$ python3 -q
>>> import numpy as np
>>> np.set_printoptions(precision=2, suppress=True, linewidth=100, floatmode="fixed")
>>> tidy = lambda a: np.round(a, 2) + 0
>>> arr = np.array([[0.0, 0.0, 0.0, 0.0, 0.0, 0.0],
...     [0.0, 3.0, 3.0, 3.0, 1.0, 2.0],
...     [0.0, 1.0, 2.0, 3.0, 3.0, 3.0],
...     [0.0, 0.0, 1.0, 0.0, 0.0, 3.0],
...     [0.0, 1.0, 0.0, 1.0, 2.0, 3.0],
...     [0.0, 0.0, 0.0, 1.0, 1.0, 3.0]])
>>> tidy(np.linalg.norm(arr, 2) / np.linalg.norm(arr))
np.float64(0.9)
>>> np.linalg.matrix_rank(arr, rtol=0.1)
np.int64(4)
>>> np.flatnonzero(np.linalg.matrix_power((arr != 0) + (arr.T != 0) + np.eye(6), 6)[5])
array([1, 2, 3, 4, 5])
>>> tidy(np.linalg.det(arr))
np.float64(0.0)
>>> Uu, sig, Vt = np.linalg.svd(arr)
>>> tidy(sig)
array([8.99, 3.61, 2.11, 1.16, 0.55, 0.00])
>>> np.argmax(sig[:-1] / (sig[1:] + 1e-6)) + 1
np.int64(5)
>>> A2 = Uu[:, :5] @ np.diag(sig[:5]) @ Vt[:5]
>>> tidy(np.linalg.norm(arr - A2, 2)), sig[5]
(np.float64(0.0), np.float64(0.0))
>>> np.linalg.matrix_rank(A2)
np.int64(5)
>>> feats = np.load("x.npy")
>>> feats
array([[ 1.30, -0.70,  0.40,  0.20, -1.40],
       [-1.20,  0.80, -1.40,  0.20, -1.10],
       [-0.50, -1.10, -1.20, -0.60, -0.90],
       [-1.23,  0.85, -1.40,  0.26, -1.09]])
>>> def softmax(z):
...     e = np.exp(z - z.max(axis=-1, keepdims=True))
...     return e / e.sum(axis=-1, keepdims=True)
... 
>>> tidy(softmax(feats).sum(axis=1))
array([1.00, 1.00, 1.00, 1.00])
>>> tidy(softmax(feats[3] + -1))
array([0.06, 0.52, 0.05, 0.29, 0.07])
>>> scores = feats @ feats.T / np.sqrt(5)
>>> softmax(scores).round(6).argmax(axis=1)
array([0, 3, 2, 3])
>>> t = np.radians(72)
>>> R = np.eye(5)
>>> R[0, 0] = R[4, 4] = np.cos(t)
>>> R[0, 4], R[4, 0] = -np.sin(t), np.sin(t)
>>> tidy(R)
array([[ 0.31,  0.00,  0.00,  0.00, -0.95],
       [ 0.00,  1.00,  0.00,  0.00,  0.00],
       [ 0.00,  0.00,  1.00,  0.00,  0.00],
       [ 0.00,  0.00,  0.00,  1.00,  0.00],
       [ 0.95,  0.00,  0.00,  0.00,  0.31]])
>>> A2 = feats @ R.T
>>> tidy(np.abs(A2 - feats).max(axis=0))
array([1.89, 0.00, 0.00, 0.00, 2.20])
>>> np.allclose(np.linalg.norm(feats, axis=1), np.linalg.norm(A2, axis=1))
True
>>> rng = np.random.default_rng(8964)
>>> A2 = feats + rng.integers(-2, 3, (4, 3)) @ rng.integers(-2, 3, (3, 5))
>>> A2
array([[ 9.30, -4.70, -9.60, -1.80, -3.40],
       [ 0.80, -3.20, -3.40,  3.20, -4.10],
       [ 5.50, -5.10, -9.20, -1.60, -3.90],
       [-1.23,  0.85, -3.40, -1.74, -3.09]])
>>> tidy(A2 - feats)
array([[  8.00,  -4.00, -10.00,  -2.00,  -2.00],
       [  2.00,  -4.00,  -2.00,   3.00,  -3.00],
       [  6.00,  -4.00,  -8.00,  -1.00,  -3.00],
       [  0.00,   0.00,  -2.00,  -2.00,  -2.00]])
>>> np.linalg.matrix_rank(A2 - feats, tol=1e-8)
np.int64(3)
>>> tidy(np.linalg.svd(A2 - feats, compute_uv=False))
array([18.28,  5.16,  2.67,  0.00])
>>> x0 = np.array([0, 0, -1, 1, -1])
>>> h1 = np.maximum(feats @ x0, 0)
>>> np.flatnonzero(h1 > 1e-9)
array([0, 1, 2, 3])
>>> tidy(np.maximum(feats @ (3 * x0), 0))
array([3.60, 8.10, 4.50, 8.25])
>>> np.linalg.cond(feats) > 100
np.True_
>>> np.argsort(-np.linalg.norm(feats, axis=0).round(6), kind="stable")[:3]
array([2, 4, 0])
>>> tidy(np.linalg.norm(feats, 2) / np.linalg.norm(feats))
np.float64(0.8)
>>> [round(float(x), 2) for x in np.linalg.svd(feats, compute_uv=False)[:3]]
[3.49, 2.23, 1.42]
